In [1]: import numpy as np

In [2]: np.set_printoptions(precision=2, suppress=True, linewidth=160, floatmode="fixed")

In [3]: rd = lambda a: np.round(a, 2) + 0

In [4]: K = np.vander(np.arange(3) - 1, 4, increasing=True)

In [5]: K
Out[5]: 
array([[ 1, -1,  1, -1],
       [ 1,  0,  0,  0],
       [ 1,  1,  1,  1]])

In [6]: # columns 1 and 3 are equal

In [7]: rng = np.random.default_rng(63)

In [8]: M2 = K + rng.integers(-2, 3, (3, 2)) @ rng.integers(-2, 3, (2, 4))

In [9]: M2
Out[9]: 
array([[ 1, -1,  1, -1],
       [ 3, -4, -4, -4],
       [-1,  5,  1,  1]])

In [10]: np.abs(M2 - K).sum(axis=1)
Out[10]: array([ 0, 14,  6])

In [11]: M2 = K[0, 0] * K[1:] - np.outer(K[1:, 0], K[0])

In [12]: M2
Out[12]: 
array([[ 0,  1, -1,  1],
       [ 0,  2,  0,  2]])

In [13]: np.flatnonzero(~M2.round(6).any(axis=1))
Out[13]: array([], dtype=int64)

In [14]: K[:, 0] / K[0, 0]
Out[14]: array([1.00, 1.00, 1.00])

In [15]: f, v = M2[0], M2[1]

In [16]: f @ v
Out[16]: np.int64(4)

In [17]: p = (f @ v) / (f @ f) * f

In [18]: np.linalg.matrix_rank(np.outer(f, v))
Out[18]: np.int64(1)

In [19]: np.outer(f, v)
Out[19]: 
array([[ 0,  0,  0,  0],
       [ 0,  2,  0,  2],
       [ 0, -2,  0, -2],
       [ 0,  2,  0,  2]])
